% python3 -q
>>> import numpy as np
>>> np.set_printoptions(suppress=True, linewidth=100)
>>> A = np.load("w.npy")
>>> A.round(2)
array([[-0.11,  0.98,  0.18,  0.02],
       [-0.03, -0.16,  0.9 , -0.39],
       [-0.53, -0.13,  0.3 ,  0.78],
       [ 0.84,  0.04,  0.24,  0.48]])
>>> M2 = np.linalg.inv(A)
>>> np.round(A @ M2, 2) + 0
array([[1., 0., 0., 0.],
       [0., 1., 0., 0.],
       [0., 0., 1., 0.],
       [0., 0., 0., 1.]])
>>> np.round(np.linalg.inv(M2), 2)
array([[-0.11,  0.98,  0.18,  0.02],
       [-0.03, -0.16,  0.9 , -0.39],
       [-0.53, -0.13,  0.3 ,  0.78],
       [ 0.84,  0.04,  0.24,  0.48]])
>>> np.round(np.linalg.det(A) * M2, 2)
array([[ 0.11,  0.03,  0.53, -0.84],
       [-0.98,  0.16,  0.13, -0.04],
       [-0.18, -0.9 , -0.3 , -0.24],
       [-0.02,  0.39, -0.78, -0.48]])
>>> round(np.linalg.slogdet(A)[0], 2)
np.float64(-1.0)
>>> (np.abs(M2) > 1e-9).astype(int)
array([[1, 1, 1, 1],
       [1, 1, 1, 1],
       [1, 1, 1, 1],
       [1, 1, 1, 1]])
>>> np.round(np.linalg.det(A) * np.linalg.det(M2), 2)
np.float64(1.0)
>>> np.allclose(M2, A.T)
True
>>> M = np.loadtxt("a.csv", delimiter=",")
>>> print(M)
[[ 2.  1.  0.  0.  0.  0.]
 [-2.  2.  0.  0.  0.  0.]
 [-2.  1.  0.  0.  0.  0.]
 [ 0.  0.  2.  1.  0.  0.]
 [ 0.  0. -2.  2.  0.  0.]
 [ 0.  0. -2.  1.  0.  0.]
 [ 0.  0.  0.  0.  2.  1.]
 [ 0.  0.  0.  0. -2.  2.]
 [ 0.  0.  0.  0. -2.  1.]]
>>> t3 = np.stack([M, 4 * M, M[::-1]])
>>> t3.shape
(3, 9, 6)
>>> np.linalg.matrix_rank(t3)
array([6, 6, 6])
>>> print(np.linalg.matrix_rank(t3.reshape(3, -1)))
2
>>> M2 = M / np.sqrt((M ** 2).mean(axis=1, keepdims=True))
>>> M2[6].round(2)
array([0.  , 0.  , 0.  , 0.  , 2.19, 1.1 ])
>>> np.linalg.matrix_rank(M2) == np.linalg.matrix_rank(M)
np.True_
>>> np.round(M - M.mean(axis=1, keepdims=True), 2)
array([[ 1.5 ,  0.5 , -0.5 , -0.5 , -0.5 , -0.5 ],
       [-2.  ,  2.  ,  0.  ,  0.  ,  0.  ,  0.  ],
       [-1.83,  1.17,  0.17,  0.17,  0.17,  0.17],
       [-0.5 , -0.5 ,  1.5 ,  0.5 , -0.5 , -0.5 ],
       [ 0.  ,  0.  , -2.  ,  2.  ,  0.  ,  0.  ],
       [ 0.17,  0.17, -1.83,  1.17,  0.17,  0.17],
       [-0.5 , -0.5 , -0.5 , -0.5 ,  1.5 ,  0.5 ],
       [ 0.  ,  0.  ,  0.  ,  0.  , -2.  ,  2.  ],
       [ 0.17,  0.17,  0.17,  0.17, -1.83,  1.17]])
>>> x = np.array([-2, -1, -2, 2, 0, 0])
>>> target = M @ x
>>> coef, lr = np.zeros(6), 1 / np.linalg.norm(M, 2) ** 2
>>> for i in range(15):
...     coef -= lr * M.T @ (M @ coef - target)
...     if i % 5 == 0: print(i, round(np.linalg.norm(M @ coef - target), 2))
... 
0 2.86
5 0.53
10 0.1
>>> print(coef.round(2))
[-1.99 -0.99 -2.    1.99  0.    0.  ]
>>> arr = np.array([[-2.0, 0.1, 1.8, 0.7, 1.1],
...     [-0.4, 0.8, 0.0, -0.2, -0.1],
...     [1.3, 1.1, -0.4, 0.7, -0.6],
...     [0.7, -1.2, 0.0, -1.7, -0.9],
...     [-1.93, 0.15, 1.67, 0.78, 1.14]])
>>> Uu, sig, VT = np.linalg.svd(arr)
>>> np.argmax(sig[:-1] / (sig[1:] + 1e-6)) + 1
np.int64(4)
>>> sig.round(2)
array([4.52, 2.44, 0.88, 0.77, 0.02])
>>> M2 = Uu[:, :4] @ np.diag(sig[:4]) @ VT[:4]
>>> print(np.linalg.matrix_rank(arr, rtol=0.05))
4
>>> np.linalg.matrix_rank(M2)
np.int64(4)
>>> print(round(float(np.abs(arr - M2).max()), 2))
0.01
>>> print(M2.round(2) + 0)
[[-2.    0.1   1.8   0.7   1.11]
 [-0.4   0.8   0.   -0.2  -0.1 ]
 [ 1.3   1.1  -0.4   0.7  -0.6 ]
 [ 0.7  -1.2   0.   -1.7  -0.9 ]
 [-1.94  0.15  1.67  0.78  1.13]]
>>> f = np.array([5, 2, 2, 0, 2])
>>> M2 = arr + np.outer(f, np.eye(5)[4])
>>> print(round(float(np.linalg.det(M2) / np.linalg.det(arr)), 2), round(float(1 + np.linalg.solve(arr, f)[4]), 2))
-84.78 -84.78
>>> np.linalg.matrix_rank(M2 - arr)
np.int64(1)
>>> M2 = np.array([[3, 3, 0], [1, 3, 6]])
>>> basis = np.kron(M2, arr)
>>> np.linalg.matrix_rank(basis)
np.int64(10)
>>> round(np.linalg.norm(basis, 2), 2), np.round(np.linalg.norm(M2, 2) * np.linalg.norm(arr, 2), 2)
(np.float64(32.13), np.float64(32.13))
>>> print(np.linalg.matrix_rank(arr, rtol=0.1))
4
>>> round(np.log10(np.linalg.cond(arr)))
2
>>> np.round(np.abs(np.linalg.svd(arr)[2][-1]), 2)
array([0.43, 0.21, 0.13, 0.39, 0.78])
>>> np.argsort(-np.linalg.norm(arr, axis=0).round(6), kind="stable")[:3]
array([0, 2, 3])
>>> np.round(np.diff(arr, axis=0), 2)
array([[ 1.6 ,  0.7 , -1.8 , -0.9 , -1.2 ],
       [ 1.7 ,  0.3 , -0.4 ,  0.9 , -0.5 ],
       [-0.6 , -2.3 ,  0.4 , -2.4 , -0.3 ],
       [-2.63,  1.35,  1.67,  2.48,  2.04]])
>>> arr.shape
(5, 5)
>>> X = np.loadtxt("run18.csv", delimiter=",")
>>> X
array([[0., 2., 1., 0., 0.],
       [0., 1., 0., 0., 1.],
       [0., 1., 0., 0., 0.],
       [1., 0., 2., 0., 0.]])
>>> C2 = X.T @ X
>>> print(np.allclose(C2, C2.T))
True
>>> K = np.load("out10.npy")
>>> K
array([[ 5,  0,  2,  3],
       [14, 20,  0,  0],
       [14, 20,  0,  0],
       [ 5,  0,  2,  3],
       [14, 20,  0,  0],
       [14, 20,  0,  0],
       [ 8,  4,  0,  0],
       [ 8,  4,  0,  0],
       [ 5,  0,  2,  3],
       [14, 20,  0,  0],
       [11, 12,  0,  0],
       [14, 20,  0,  0],
       [11, 12,  0,  0],
       [14, 20,  0,  0],
       [ 8,  4,  0,  0],
       [ 5,  0,  2,  3],
       [14, 20,  0,  0],
       [11, 12,  0,  0],
       [ 8,  4,  0,  0],
       [14, 20,  0,  0],
       [14, 20,  0,  0],
       [ 5,  0,  2,  3],
       [11, 12,  0,  0],
       [ 8,  4,  0,  0],
       [11, 12,  0,  0]])
>>> Ac = K - K.mean(axis=0)
>>> Uu, sig, VT = np.linalg.svd(Ac, full_matrices=False)
>>> print(np.round(Ac.mean(axis=0), 2) + 0)
[0. 0. 0. 0.]
>>> print(round(float((sig ** 2).sum() ** 2 / (sig ** 4).sum()), 2))
1.03
>>> np.abs(Uu[:, 0]).argmax()
np.int64(0)
>>> np.abs(VT[0]).argmax()
np.int64(1)
>>> M2 = np.array([[0, 2], [0, 2]])
>>> basis = np.kron(M2, X)
>>> print(basis)
[[0. 0. 0. 0. 0. 0. 4. 2. 0. 0.]
 [0. 0. 0. 0. 0. 0. 2. 0. 0. 2.]
 [0. 0. 0. 0. 0. 0. 2. 0. 0. 0.]
 [0. 0. 0. 0. 0. 2. 0. 4. 0. 0.]
 [0. 0. 0. 0. 0. 0. 4. 2. 0. 0.]
 [0. 0. 0. 0. 0. 0. 2. 0. 0. 2.]
 [0. 0. 0. 0. 0. 0. 2. 0. 0. 0.]
 [0. 0. 0. 0. 0. 2. 0. 4. 0. 0.]]
>>> basis.shape
(8, 10)
>>> np.linalg.matrix_rank(basis)
np.int64(4)
>>> f = np.array([1, 1])
>>> np.polyval(f, basis[1])
array([1., 1., 1., 1., 1., 1., 3., 1., 1., 3.])
>>> np.array([np.convolve(row, f, "same") for row in basis])
array([[0., 0., 0., 0., 0., 0., 4., 6., 2., 0.],
       [0., 0., 0., 0., 0., 0., 2., 2., 0., 2.],
       [0., 0., 0., 0., 0., 0., 2., 2., 0., 0.],
       [0., 0., 0., 0., 0., 2., 2., 4., 4., 0.],
       [0., 0., 0., 0., 0., 0., 4., 6., 2., 0.],
       [0., 0., 0., 0., 0., 0., 2., 2., 0., 2.],
       [0., 0., 0., 0., 0., 0., 2., 2., 0., 0.],
       [0., 0., 0., 0., 0., 2., 2., 4., 4., 0.]])
>>> F = np.array([[3, 3, 3, 3, 3, 3],
...     [1, 2, 1, 2, 1, 2],
...     [0, 1, 0, 1, 0, 1],
...     [3, 3, 3, 3, 3, 3],
...     [1, 2, 1, 2, 1, 2],
...     [0, 1, 0, 1, 0, 1]])
>>> F
array([[3, 3, 3, 3, 3, 3],
       [1, 2, 1, 2, 1, 2],
       [0, 1, 0, 1, 0, 1],
       [3, 3, 3, 3, 3, 3],
       [1, 2, 1, 2, 1, 2],
       [0, 1, 0, 1, 0, 1]])
>>> # row 3 repeats row 0
>>> np.allclose(F[:-1].T @ np.linalg.lstsq(F[:-1].T, F[-1])[0], F[-1])
True
>>> np.round(F @ np.linalg.pinv(F) @ F, 2) + 0
array([[3., 3., 3., 3., 3., 3.],
       [1., 2., 1., 2., 1., 2.],
       [0., 1., 0., 1., 0., 1.],
       [3., 3., 3., 3., 3., 3.],
       [1., 2., 1., 2., 1., 2.],
       [0., 1., 0., 1., 0., 1.]])
>>> print(round(np.trace(np.linalg.pinv(F) @ F), 2))
2.0
>>> x = np.array([5, 8, 8, 6])
>>> h1 = np.maximum(K @ x, 0)
>>> np.maximum(K @ (3 * x), 0)
array([177, 690, 690, 177, 690, 690, 216, 216, 177, 690, 453, 690, 453, 690, 216, 177, 690, 453,
       216, 690, 690, 177, 453, 216, 453])
>>> K.T @ h1
array([44860, 56500,   590,   885])
>>> K * (h1 > 1e-9)[:, None]
array([[ 5,  0,  2,  3],
       [14, 20,  0,  0],
       [14, 20,  0,  0],
       [ 5,  0,  2,  3],
       [14, 20,  0,  0],
       [14, 20,  0,  0],
       [ 8,  4,  0,  0],
       [ 8,  4,  0,  0],
       [ 5,  0,  2,  3],
       [14, 20,  0,  0],
       [11, 12,  0,  0],
       [14, 20,  0,  0],
       [11, 12,  0,  0],
       [14, 20,  0,  0],
       [ 8,  4,  0,  0],
       [ 5,  0,  2,  3],
       [14, 20,  0,  0],
       [11, 12,  0,  0],
       [ 8,  4,  0,  0],
       [14, 20,  0,  0],
       [14, 20,  0,  0],
       [ 5,  0,  2,  3],
       [11, 12,  0,  0],
       [ 8,  4,  0,  0],
       [11, 12,  0,  0]])
>>> np.maximum(K @ x, 0) - np.maximum(-K @ x, 0)
array([ 59, 230, 230,  59, 230, 230,  72,  72,  59, 230, 151, 230, 151, 230,  72,  59, 230, 151,
        72, 230, 230,  59, 151,  72, 151])
>>> h1
array([ 59, 230, 230,  59, 230, 230,  72,  72,  59, 230, 151, 230, 151, 230,  72,  59, 230, 151,
        72, 230, 230,  59, 151,  72, 151])
